$ python -q
>>> import numpy as np
>>> np.set_printoptions(precision=3, suppress=True, linewidth=200, sign=" ")
>>> def rd(a):
...     return np.round(a, 3) + 0
... 
>>> mat = np.load("sample14.npy")
>>> mat
array([[ 1, -1, -1,  1, -1,  1,  1, -1],
       [ 1, -1,  1, -1, -1,  1, -1,  1],
       [ 1,  1, -1, -1, -1, -1,  1,  1],
       [ 1, -1, -1,  1,  1, -1, -1,  1],
       [ 1,  1,  1,  1,  1,  1,  1,  1],
       [ 1,  1, -1, -1,  1,  1, -1, -1],
       [ 1, -1,  1, -1,  1, -1,  1, -1],
       [ 1,  1,  1,  1, -1, -1, -1, -1]])
>>> W = np.array([[0, 1, -1, -1, -2, 0],
...     [3, 2, 2, 0, -3, -2],
...     [0, 3, 2, -2, 2, -3],
...     [1, 0, 3, 1, -1, 0],
...     [-1, 2, 1, 2, -3, 2],
...     [-3, -2, 2, 3, -1, 2],
...     [-3, 3, -1, 1, 3, 3],
...     [1, 2, -1, -3, 1, 2]])
>>> beta = np.array([0, 5, -3, 2, 5, -5])
>>> H = np.maximum(mat @ W + beta, 0)
>>> (H > 0).mean(axis=0)
array([ 0.375,  0.75 ,  0.25 ,  0.5  ,  0.75 ,  0.125])
>>> basis = np.array([[2, 3, 3],
...     [-3, 0, -3],
...     [-1, -1, 2],
...     [2, -1, 0],
...     [-2, 3, -1],
...     [2, 2, 2]])
>>> (H @ basis).round(6).argmax(axis=1)
array([ 1,  1,  1,  1,  1,  0,  1,  1])
>>> H @ basis
array([[  6,  14,  -5],
       [-24,  27, -15],
       [-36,  33, -25],
       [ -4,  12,   0],
       [-48,  -4, -41],
       [ 18,  -9,   0],
       [-52,  26, -45],
       [ -2,  31,  15]])
>>> W @ basis
array([[  0,  -4,  -3],
       [  0,  -6,   6],
       [-25,   0, -13],
       [  3,  -4,  10],
       [  5, -11,   0],
       [ 10, -13,   6],
       [-12,   6, -17],
       [ -7,  14,  -2]])
